% python3 -q
>>> import numpy as np
>>> np.set_printoptions(precision=3, suppress=True, linewidth=160, sign=" ")
>>> rd = lambda a: np.round(a, 3) + 0
>>> rng = np.random.default_rng(8269)
>>> X = np.eye(6, dtype=int)[rng.permutation(6)]
>>> X
array([[ 1,  0,  0,  0,  0,  0],
       [ 0,  0,  0,  0,  0,  1],
       [ 0,  0,  1,  0,  0,  0],
       [ 0,  0,  0,  0,  1,  0],
       [ 0,  0,  0,  1,  0,  0],
       [ 0,  1,  0,  0,  0,  0]])
>>> other = X / np.linalg.norm(X, axis=1, keepdims=True)
>>> C2 = other @ other.T
>>> C2
array([[ 1.,  0.,  0.,  0.,  0.,  0.],
       [ 0.,  1.,  0.,  0.,  0.,  0.],
       [ 0.,  0.,  1.,  0.,  0.,  0.],
       [ 0.,  0.,  0.,  1.,  0.,  0.],
       [ 0.,  0.,  0.,  0.,  1.,  0.],
       [ 0.,  0.,  0.,  0.,  0.,  1.]])
>>> (C2 - 2 * np.eye(6)).round(6).argmax(axis=1)
array([ 1,  0,  0,  0,  0,  0])
>>> C2[2]
array([ 0.,  0.,  1.,  0.,  0.,  0.])
>>> np.degrees(np.arccos(np.clip(C2[2, 3], -1, 1)))
np.float64(90.0)
>>> np.argwhere(np.triu(np.abs(C2) > 0.95, 1))
array([], shape=(0, 2), dtype=int64)
>>> (np.abs(C2) > 0.9).astype(int)
array([[ 1,  0,  0,  0,  0,  0],
       [ 0,  1,  0,  0,  0,  0],
       [ 0,  0,  1,  0,  0,  0],
       [ 0,  0,  0,  1,  0,  0],
       [ 0,  0,  0,  0,  1,  0],
       [ 0,  0,  0,  0,  0,  1]])
>>> (X + X.T) / 2
array([[ 1.,  0.,  0.,  0.,  0.,  0.],
       [ 0.,  0.,  0.,  0.,  0.,  1.],
       [ 0.,  0.,  1.,  0.,  0.,  0.],
       [ 0.,  0.,  0.,  0.,  1.,  0.],
       [ 0.,  0.,  0.,  1.,  0.,  0.],
       [ 0.,  1.,  0.,  0.,  0.,  0.]])
>>> rd(np.abs(np.linalg.eigvals(X)).max())
np.float64(1.0)
>>> np.linalg.matrix_power(X, 3)
array([[ 1,  0,  0,  0,  0,  0],
       [ 0,  0,  0,  0,  0,  1],
       [ 0,  0,  1,  0,  0,  0],
       [ 0,  0,  0,  0,  1,  0],
       [ 0,  0,  0,  1,  0,  0],
       [ 0,  1,  0,  0,  0,  0]])
>>> np.trace(X)
np.int64(2)
